% ipython --no-banner

In [1]: import numpy as np

In [2]: np.set_printoptions(precision=2, suppress=True, linewidth=100, floatmode="fixed")

In [3]: def rnd(a):
   ...:     return np.round(a, 2) + 0
   ...: 

In [4]: data = np.arange(16).reshape(4, 4) + 5

In [5]: print(data)
[[ 5  6  7  8]
 [ 9 10 11 12]
 [13 14 15 16]
 [17 18 19 20]]

In [6]: # rank 2

In [7]: print(np.linalg.matrix_rank(data, rtol=0.1))
1

In [8]: print(np.linalg.cond(data) > 100)
True

In [9]: print(rnd(np.linalg.norm(data, 2) / np.linalg.norm(data)))
1.0

In [10]: print([round(float(x), 2) for x in np.linalg.svd(data, compute_uv=False)[:3]])
[53.27, 1.5, 0.0]

In [11]: print(np.argsort(-np.linalg.norm(data, axis=0).round(6), kind="stable")[:3])
[3 2 1]

In [12]: F = np.array([[1, 0, 1, 0], [0, 2, 0, 2], [0, 0, 1, 0], [0, 1, 0, 2]])

In [13]: # 2 groups of indices that never mix

In [14]: out = F / np.linalg.norm(F, axis=1, keepdims=True)

In [15]: cov = out @ out.T

In [16]: print(rnd(cov))
[[1.00 0.00 0.71 0.00]
 [0.00 1.00 0.00 0.95]
 [0.71 0.00 1.00 0.00]
 [0.00 0.95 0.00 1.00]]

In [17]: print(np.degrees(np.arccos(np.clip(cov[0, 1], -1, 1))))
90.0

In [18]: print((np.abs(cov) > 0.9).astype(int))
[[1 0 0 0]
 [0 1 0 1]
 [0 0 1 0]
 [0 1 0 1]]

In [19]: out = np.array([[0, 1, 1], [4, 2, 5], [4, 1, 2], [3, 0, 1]])

In [20]: print(np.vstack([F, out.T]).shape)
(7, 4)

In [21]: out @ F
---------------------------------------------------------------------------
ValueError                                Traceback (most recent call last)
Cell In[21], line 1
----> 1 out @ F

ValueError: matmul: Input operand 1 has a mismatch in its core dimension 0, with gufunc signature (n?,k),(k,m?)->(n?,m?) (size 4 is different from 3)

In [22]: print(np.einsum("ij->j", F))
[1 3 2 4]

In [23]: print(out.T @ F.T)
[[ 4 14  4 10]
 [ 2  4  1  2]
 [ 3 12  2  7]]

In [24]: Q, vecs = np.linalg.qr(F[:, :2])[0], np.linalg.qr(F[:, 2:])[0]

In [25]: sv = np.linalg.svd(Q.T @ vecs, compute_uv=False)

In [26]: print((sv > 0.9).sum())
1

In [27]: print(rnd(sv))
[0.95 0.71]
